>>> import numpy as np
>>> np.set_printoptions(suppress=True, linewidth=160)
>>> X = np.loadtxt("mat.csv", delimiter=",")
>>> X
array([[ 6.06,  8.97, -6.98, -1.03, -7.98, -0.02],
       [ 5.98,  9.01, -6.98, -1.  , -7.99,  0.01],
       [ 6.01,  8.99, -6.96, -1.01, -8.  ,  0.  ],
       [ 5.99,  9.01, -7.04, -1.03, -7.99,  0.06],
       [ 6.03,  9.02, -7.  , -0.98, -8.01,  0.03],
       [ 3.  ,  2.99, -8.01,  6.01, -5.  , -3.97],
       [ 3.  ,  3.03, -7.98,  6.01, -5.04, -4.  ],
       [ 3.02,  3.01, -8.01,  5.97, -5.  , -4.  ],
       [ 3.02,  3.02, -8.  ,  5.99, -5.  , -4.02],
       [ 3.01,  3.01, -7.95,  5.98, -5.05, -3.99],
       [-3.01,  4.02,  8.97, -6.97,  2.  ,  2.  ],
       [-2.97,  3.94,  9.02, -7.  ,  2.01,  2.  ],
       [-3.01,  3.98,  9.01, -6.96,  1.98,  2.  ],
       [-2.99,  3.96,  8.96, -6.97,  1.98,  2.  ],
       [-3.03,  4.01,  8.99, -6.93,  2.  ,  2.01]])
>>> D = np.linalg.norm(X[:, None] - X[None], axis=-1)
>>> np.linalg.matrix_rank(D ** 2)
np.int64(8)
>>> np.unravel_index(D.round(6).argmax(), D.shape)
(np.int64(5), np.int64(11))
>>> round(float(np.linalg.norm(X, 2) / np.linalg.norm(X)), 2)
0.85
>>> np.argsort(-np.linalg.norm(X, axis=0).round(6), kind="stable")[:3]
array([2, 1, 4])
>>> np.linalg.cond(X) > 100
np.True_
>>> [round(float(x), 2) for x in np.linalg.svd(X, compute_uv=False)[:3]]
[44.74, 26.6, 7.21]
>>> rng = np.random.default_rng(58)
>>> M = (rng.random((8, 8)) < 0.3) + np.eye(8)
>>> M /= M.sum(axis=1, keepdims=True)
>>> M.round(2)
array([[0.2 , 0.  , 0.2 , 0.2 , 0.  , 0.2 , 0.  , 0.2 ],
       [0.  , 0.33, 0.  , 0.33, 0.  , 0.  , 0.33, 0.  ],
       [0.  , 0.  , 0.25, 0.25, 0.  , 0.25, 0.  , 0.25],
       [0.2 , 0.  , 0.2 , 0.2 , 0.2 , 0.  , 0.  , 0.2 ],
       [0.33, 0.  , 0.  , 0.  , 0.33, 0.33, 0.  , 0.  ],
       [0.5 , 0.  , 0.  , 0.  , 0.  , 0.5 , 0.  , 0.  ],
       [0.  , 0.25, 0.  , 0.  , 0.  , 0.25, 0.5 , 0.  ],
       [0.  , 0.25, 0.  , 0.  , 0.25, 0.25, 0.  , 0.25]])
>>> r = np.linalg.matrix_rank(M)
>>> r
np.int64(7)
>>> N = np.linalg.svd(M)[2][r:].T
>>> np.round(M @ N, 2) + 0
array([[0.],
       [0.],
       [0.],
       [0.],
       [0.],
       [0.],
       [0.],
       [0.]])
>>> print([int(np.linalg.matrix_rank(M[:, :j + 1])) for j in range(8)])
[1, 2, 3, 4, 5, 6, 7, 7]
>>> np.allclose(M @ N, 0)
True
>>> print(M @ np.ones(8))
[1. 1. 1. 1. 1. 1. 1. 1.]
>>> print(M.sum(axis=1))
[1. 1. 1. 1. 1. 1. 1. 1.]
>>> print(np.round(np.sort(np.abs(np.linalg.eigvals(M)))[::-1], 2) + 0)
[1.   0.67 0.33 0.33 0.32 0.32 0.03 0.  ]
>>> p = np.eye(8)[1]
>>> for _ in range(7):
...     p = p @ M
...     print(p.round(2))
... 
[0.   0.33 0.   0.33 0.   0.   0.33 0.  ]
[0.07 0.19 0.07 0.18 0.07 0.08 0.28 0.07]
[0.11 0.15 0.07 0.13 0.07 0.18 0.2  0.08]
[0.16 0.12 0.07 0.12 0.07 0.23 0.15 0.09]
[0.19 0.1  0.07 0.11 0.07 0.24 0.12 0.09]
[0.21 0.09 0.08 0.11 0.07 0.25 0.09 0.1 ]
[0.21 0.08 0.08 0.11 0.07 0.26 0.07 0.11]
